% ipython --no-banner

In [1]: import numpy as np

In [2]: np.set_printoptions(precision=1, suppress=True, linewidth=100, legacy="1.25")

In [3]: def tidy(a):
   ...:     return np.round(a, 1) + 0
   ...: 

In [4]: W0 = np.diag(10 * np.array([2, 6, 2, -1, -6, 8, 4, -4, 6])) + np.array([[2, 0, 2, -1, -3, -1, -1, 0, -1],
   ...:     [-1, 3, -1, -1, 3, 2, 3, -3, -2],
   ...:     [3, 0, -1, 0, 1, 0, 2, 0, 2],
   ...:     [1, 3, 0, 0, -1, 3, 0, -1, -3],
   ...:     [0, -1, 2, -1, 3, -3, -2, 0, 1],
   ...:     [-1, -1, -2, -2, 1, -3, -3, -2, 1],
   ...:     [0, 0, -3, 0, -3, -3, -3, 1, -3],
   ...:     [-1, -1, -2, 0, -2, 3, -2, 1, -2],
   ...:     [-3, 1, 2, -3, 3, 2, 1, -1, 0]])

In [5]: W0
Out[5]: 
array([[ 22,   0,   2,  -1,  -3,  -1,  -1,   0,  -1],
       [ -1,  63,  -1,  -1,   3,   2,   3,  -3,  -2],
       [  3,   0,  19,   0,   1,   0,   2,   0,   2],
       [  1,   3,   0, -10,  -1,   3,   0,  -1,  -3],
       [  0,  -1,   2,  -1, -57,  -3,  -2,   0,   1],
       [ -1,  -1,  -2,  -2,   1,  77,  -3,  -2,   1],
       [  0,   0,  -3,   0,  -3,  -3,  37,   1,  -3],
       [ -1,  -1,  -2,   0,  -2,   3,  -2, -39,  -2],
       [ -3,   1,   2,  -3,   3,   2,   1,  -1,  60]])

In [6]: def softmax(z):
   ...:     e = np.exp(z - z.max(axis=-1, keepdims=True))
   ...:     return e / e.sum(axis=-1, keepdims=True)
   ...: 

In [7]: tidy(softmax(W0).sum(axis=1))
Out[7]: array([1., 1., 1., 1., 1., 1., 1., 1., 1.])

In [8]: tidy(softmax(W0[1]))
Out[8]: array([0., 1., 0., 0., 0., 0., 0., 0., 0.])

In [9]: att = W0 @ W0.T / np.sqrt(9)

In [10]: softmax(att).round(6).argmax(axis=1)
Out[10]: array([0, 1, 2, 5, 4, 5, 6, 7, 8])

In [11]: tidy(softmax(att))
Out[11]: 
array([[1., 0., 0., 0., 0., 0., 0., 0., 0.],
       [0., 1., 0., 0., 0., 0., 0., 0., 0.],
       [0., 0., 1., 0., 0., 0., 0., 0., 0.],
       [0., 0., 0., 0., 0., 1., 0., 0., 0.],
       [0., 0., 0., 0., 1., 0., 0., 0., 0.],
       [0., 0., 0., 0., 0., 1., 0., 0., 0.],
       [0., 0., 0., 0., 0., 0., 1., 0., 0.],
       [0., 0., 0., 0., 0., 0., 0., 1., 0.],
       [0., 0., 0., 0., 0., 0., 0., 0., 1.]])
